$ ipython --no-banner

In [1]: import numpy as np

In [2]: import numpy.linalg as la

In [3]: np.set_printoptions(precision=3, suppress=True, linewidth=140)

In [4]: def rd(a):
   ...:     return np.round(a, 3) + 0
   ...: 

In [5]: arr = np.loadtxt("layer12.csv", delimiter=",")

In [6]: rd(arr)
Out[6]: 
array([[0.474, 0.158, 0.474],
       [0.158, 0.053, 0.158],
       [0.474, 0.158, 0.474]])

In [7]: ev, V = la.eigh(arr)

In [8]: (ev > 1e-8).sum(), (ev < -1e-8).sum()
Out[8]: (np.int64(1), np.int64(0))

In [9]: rd(V.T @ arr @ V)
Out[9]: 
array([[0., 0., 0.],
       [0., 0., 0.],
       [0., 0., 1.]])

In [10]: np.unique(ev.round(6) + 0, return_counts=True)[1]
Out[10]: array([2, 1])

In [11]: print(rd(ev))
[0. 0. 1.]

In [12]: Uu, sig, VT = la.svd(arr)

In [13]: V = VT[:(sig > 1e-8).sum()]

In [14]: rng = np.random.default_rng(108784)

In [15]: vec = arr[1] + -3 * arr[2] + rng.integers(2) * np.eye(3)[2]

In [16]: rd(vec)
Out[16]: array([-1.263, -0.421, -1.263])

In [17]: print(rd(la.norm(vec - V.T @ V @ vec)))
0.0

In [18]: rd(np.diag(V.T @ V))
Out[18]: array([0.474, 0.053, 0.474])

In [19]: rd(V.T @ V)
Out[19]: 
array([[0.474, 0.158, 0.474],
       [0.158, 0.053, 0.158],
       [0.474, 0.158, 0.474]])

In [20]: ev, V = la.eigh(arr)

In [21]: vec = np.array([0, -3, 4])

In [22]: (np.sign(V[:, -1].round(6)) == np.sign(V[0, -1].round(6))).astype(int)
Out[22]: array([1, 1, 1])

In [23]: rd(V * np.abs(ev) @ V.T)
Out[23]: 
array([[0.474, 0.158, 0.474],
       [0.158, 0.053, 0.158],
       [0.474, 0.158, 0.474]])

In [24]: rd(vec @ arr @ vec / (vec @ vec)), rd(ev[0]), rd(ev[-1])
Out[24]: (np.float64(0.171), np.float64(0.0), np.float64(1.0))

In [25]: rd(la.eigvalsh(arr[1:, 1:]))
Out[25]: array([0.   , 0.526])

In [26]: rd(V * np.maximum(ev, 0) @ V.T)
Out[26]: 
array([[0.474, 0.158, 0.474],
       [0.158, 0.053, 0.158],
       [0.474, 0.158, 0.474]])

In [27]: rd(vec @ arr @ vec)
Out[27]: np.float64(4.263)

In [28]: rd(la.det(2 * arr)), rd(la.det(arr))
Out[28]: (np.float64(0.0), np.float64(0.0))

In [29]: print(rd(np.einsum("ij,ji->", arr, arr)))
1.0

In [30]: print(rd(np.poly(arr)))
[ 1. -1.  0.  0.]

In [31]: rd(np.kron(np.eye(2, dtype=int), arr))
Out[31]: 
array([[0.474, 0.158, 0.474, 0.   , 0.   , 0.   ],
       [0.158, 0.053, 0.158, 0.   , 0.   , 0.   ],
       [0.474, 0.158, 0.474, 0.   , 0.   , 0.   ],
       [0.   , 0.   , 0.   , 0.474, 0.158, 0.474],
       [0.   , 0.   , 0.   , 0.158, 0.053, 0.158],
       [0.   , 0.   , 0.   , 0.474, 0.158, 0.474]])

In [32]: rank = la.matrix_rank(arr)

In [33]: rank
Out[33]: np.int64(1)

In [34]: N = la.svd(arr)[2][rank:].T

In [35]: [int(la.matrix_rank(np.delete(arr, i, axis=0))) for i in range(3)]
Out[35]: [1, 1, 1]

In [36]: [int(la.matrix_rank(arr[:i])) for i in range(1, len(arr) + 1)]
Out[36]: [1, 1, 1]

In [37]: A = np.loadtxt("block12.csv", delimiter=",")

In [38]: rd(A)
Out[38]: 
array([[ 1.   ,  0.   ,  0.   ,  0.   ],
       [ 0.   ,  0.309, -0.951,  0.   ],
       [ 0.   ,  0.951,  0.309,  0.   ],
       [ 0.   ,  0.   ,  0.   ,  1.   ]])

In [39]: # keeps lengths

In [40]: t3 = np.stack([A, 2 * A, A[::-1]])

In [41]: np.einsum("bij,cij->bc", t3, t3)
Out[41]: 
array([[ 4.,  8.,  0.],
       [ 8., 16.,  0.],
       [ 0.,  0.,  4.]])

In [42]: la.matrix_rank(t3.reshape(3, -1))
Out[42]: np.int64(2)

In [43]: vec = np.array([-1, 2, 1, 0])

In [44]: rhs = A @ vec

In [45]: beta, lr = np.zeros(4), 1 / la.norm(A, 2) ** 2

In [46]: for i in range(4):
    ...:     beta -= lr * A.T @ (A @ beta - rhs)
    ...:     if i % 1 == 0: print(i, round(la.norm(A @ beta - rhs), 3))
    ...: 
0 0.0
1 0.0
2 0.0
3 0.0

In [47]: beta
Out[47]: array([-1.,  2.,  1.,  0.])

In [48]: J = np.array([[0, 1, 1], [1, 0, 1], [1, 1, 0]])

In [49]: # symmetric

In [50]: ev, V = la.eigh(J)

In [51]: vec = np.array([0, 2, 2])

In [52]: rd(la.eigvalsh(J[1:, 1:]))
Out[52]: array([-1.,  1.])

In [53]: print(rd(V * np.abs(ev) @ V.T))
[[1.333 0.333 0.333]
 [0.333 1.333 0.333]
 [0.333 0.333 1.333]]

In [54]: vec @ J @ vec
Out[54]: np.int64(8)

In [55]: vec @ J @ vec / (vec @ vec), rd(ev[0]), rd(ev[-1])
Out[55]: (np.float64(1.0), np.float64(-1.0), np.float64(2.0))

In [56]: vec = np.array([1, 3, 3, 1])

In [57]: rhs = A @ vec

In [58]: print(rd(rhs))
[ 1.    -1.926  3.78   1.   ]

In [59]: rd(la.solve(A, rhs + A[:, 0]))
Out[59]: array([2., 3., 3., 1.])

In [60]: print(rd(la.solve(A, 4 * rhs)))
[ 4. 12. 12.  4.]

In [61]: ev, V = la.eigh(J)

In [62]: rd(la.eigvalsh(J @ J))
Out[62]: array([1., 1., 4.])

In [63]: rd(la.eigvalsh(J + 3 * np.eye(3)))
Out[63]: array([2., 2., 5.])

In [64]: rd(V.T @ V)
Out[64]: 
array([[1., 0., 0.],
       [0., 1., 0.],
       [0., 0., 1.]])

In [65]: rd(la.svd(J, compute_uv=False))
Out[65]: array([2., 1., 1.])

In [66]: F = np.load("arr.npy")

In [67]: F
Out[67]: 
array([[-4.,  1.,  0.],
       [-2., -1.,  0.],
       [ 2., -1., -2.]])

In [68]: f = np.array([4, 0, 0])

In [69]: B = F + np.outer(f, np.eye(3)[2])

In [70]: la.matrix_rank(B - F)
Out[70]: np.int64(1)

In [71]: rd(la.det(B) / la.det(F)), rd(1 + la.solve(F, f)[2])
Out[71]: (np.float64(-0.333), np.float64(-0.333))

In [72]: feats = np.loadtxt("case9.csv", delimiter=",")

In [73]: feats
Out[73]: 
array([[0., 3., 1., 0.],
       [0., 0., 3., 3.],
       [0., 0., 0., 2.],
       [0., 0., 0., 0.]])

In [74]: # rows and columns are dependent

In [75]: la.lstsq(feats[:-1].T, feats[-1])[2]
Out[75]: np.int32(3)

In [76]: rd(np.trace(la.pinv(feats) @ feats))
Out[76]: np.float64(3.0)

In [77]: rd(feats @ la.pinv(feats) @ feats)
Out[77]: 
array([[0., 3., 1., 0.],
       [0., 0., 3., 3.],
       [0., 0., 0., 2.],
       [0., 0., 0., 0.]])

In [78]: np.unique(feats.round(6), axis=0).shape
Out[78]: (4, 4)

In [79]: rd(la.norm(feats, 2) / la.norm(feats))
Out[79]: np.float64(0.809)

In [80]: np.argsort(-la.norm(feats, axis=0).round(6), kind="stable")[:3]
Out[80]: array([3, 2, 1])

In [81]: print(la.cond(feats) > 100)
True

In [82]: Uu, sig, VT = la.svd(feats)

In [83]: V = VT[:(sig > 1e-8).sum()]

In [84]: vec = feats[0] + -1 * feats[3] + rng.integers(2) * np.eye(4)[2]

In [85]: print(vec)
[0. 3. 2. 0.]

In [86]: rd(V.T @ V)
Out[86]: 
array([[0., 0., 0., 0.],
       [0., 1., 0., 0.],
       [0., 0., 1., 0.],
       [0., 0., 0., 1.]])

In [87]: np.allclose(V.T @ V @ vec, vec)
Out[87]: True

In [88]: E = np.loadtxt("x.csv", delimiter=",")

In [89]: E
Out[89]: 
array([[ 4.,  0., -2.,  3.],
       [ 0., -4., -1., -5.],
       [-2., -1., -2.,  0.],
       [ 3., -5.,  0., -2.]])

In [90]: f, g = arr[2], arr[0]

In [91]: rd(f @ g)
Out[91]: np.float64(0.474)

In [92]: rd(f @ f)
Out[92]: np.float64(0.474)

In [93]: p = (f @ g) / (f @ f) * f

In [94]: rd(la.norm(f + g) ** 2 + la.norm(f - g) ** 2)
Out[94]: np.float64(1.895)

In [95]: rd(p)
Out[95]: array([0.474, 0.158, 0.474])

In [96]: (g - p) @ f
Out[96]: np.float64(0.0)

In [97]: q, V = la.qr(E[:, :3])[0], la.qr(E[:, 3:])[0]

In [98]: sig = la.svd(q.T @ V, compute_uv=False)

In [99]: print(rd(la.norm(q @ q.T - V @ V.T, 2)))
1.0

In [100]: rd(np.degrees(np.arccos(sig.clip(0, 1))))
Out[100]: array([21.781])

In [101]: rd(sig)
Out[101]: array([0.929])

In [102]: B = np.array([[-1, 2], [1, 1]])

In [103]: cent = np.array([[2, 1, 2], [1, 0, 2], [3, 3, -3]])

In [104]: M = np.kron(B, cent)

In [105]: M
Out[105]: 
array([[-2, -1, -2,  4,  2,  4],
       [-1,  0, -2,  2,  0,  4],
       [-3, -3,  3,  6,  6, -6],
       [ 2,  1,  2,  2,  1,  2],
       [ 1,  0,  2,  1,  0,  2],
       [ 3,  3, -3,  3,  3, -3]])

In [106]: np.trace(M)
Out[106]: np.int64(0)

In [107]: (M + M.T) / 2
Out[107]: 
array([[-2. , -1. , -2.5,  3. ,  1.5,  3.5],
       [-1. ,  0. , -2.5,  1.5,  0. ,  3.5],
       [-2.5, -2.5,  3. ,  4. ,  4. , -4.5],
       [ 3. ,  1.5,  4. ,  2. ,  1. ,  2.5],
       [ 1.5,  0. ,  4. ,  1. ,  0. ,  2.5],
       [ 3.5,  3.5, -4.5,  2.5,  2.5, -3. ]])

In [108]: rd(np.sort(np.abs(la.eigvals(M))))
Out[108]: array([0.272, 0.272, 6.881, 6.881, 8.341, 8.341])

In [109]: la.matrix_power(M, 2)
Out[109]: 
array([[ 33,  24,   0,   0,   0,   0],
       [ 24,  21, -12,   0,   0,   0],
       [  0, -18,  63,   0,   0,   0],
       [  0,   0,   0,  33,  24,   0],
       [  0,   0,   0,  24,  21, -12],
       [  0,   0,   0,   0, -18,  63]])

In [110]: (M - M.T) / 2
Out[110]: 
array([[ 0. ,  0. ,  0.5,  1. ,  0.5,  0.5],
       [ 0. ,  0. ,  0.5,  0.5,  0. ,  0.5],
       [-0.5, -0.5,  0. ,  2. ,  2. , -1.5],
       [-1. , -0.5, -2. ,  0. ,  0. , -0.5],
       [-0.5,  0. , -2. ,  0. ,  0. , -0.5],
       [-0.5, -0.5,  1.5,  0.5,  0.5,  0. ]])

In [111]: rd(la.det(M))
Out[111]: np.float64(-243.0)

In [112]: Uu, sig, VT = la.svd(M)

In [113]: np.argmax(sig[:-1] / (sig[1:] + 1e-6)) + 1
Out[113]: np.int64(4)

In [114]: B = Uu[:, :4] @ np.diag(sig[:4]) @ VT[:4]

In [115]: la.matrix_rank(M, rtol=0.05)
Out[115]: np.int64(4)

In [116]: rd(np.abs(M - B).max())
Out[116]: np.float64(0.197)

In [117]: K = np.loadtxt("out14.csv", delimiter=",")

In [118]: K
Out[118]: 
array([[-3.349,  0.409, -4.045],
       [ 1.726, -0.567, -0.094],
       [ 1.334,  4.643,  0.681],
       [ 4.287,  3.652, -5.154],
       [ 6.213, -5.56 ,  7.041],
       [ 2.803,  4.463, -2.495],
       [ 1.115,  1.081, -9.367],
       [-2.044, -2.901,  1.699],
       [ 4.214, -1.706, -2.341],
       [ 1.564, -4.587, -2.396],
       [ 3.672, -2.477,  7.615],
       [ 3.45 , -4.212, -2.099],
       [ 1.571, -0.965, -2.793],
       [-1.287, -0.075, -0.826],
       [-3.21 , -1.516,  2.309],
       [ 3.718, -4.304, -0.957],
       [ 3.843, -0.581, -2.199],
       [ 2.528, -0.371,  3.335],
       [-0.317,  1.606,  3.069],
       [-0.322, -3.984,  2.118],
       [ 4.114, -2.507, -0.466],
       [-2.74 , -0.955,  2.531],
       [ 0.266, -4.102,  3.647],
       [ 1.909,  0.095, -0.591],
       [-1.14 , -0.652, -2.637]])

In [119]: Uu, sig, VT = la.svd(arr, full_matrices=False)

In [120]: np.abs(Uu[:, 0]).round(6).argmax()
Out[120]: np.int64(0)

In [121]: rd(np.abs(VT[0]))
Out[121]: array([0.688, 0.229, 0.688])

In [122]: rd(sig)
Out[122]: array([1., 0., 0.])

In [123]: rd(VT @ VT.T)
Out[123]: 
array([[1., 0., 0.],
       [0., 1., 0.],
       [0., 0., 1.]])

In [124]: (sig > 1e-8).sum()
Out[124]: np.int64(1)
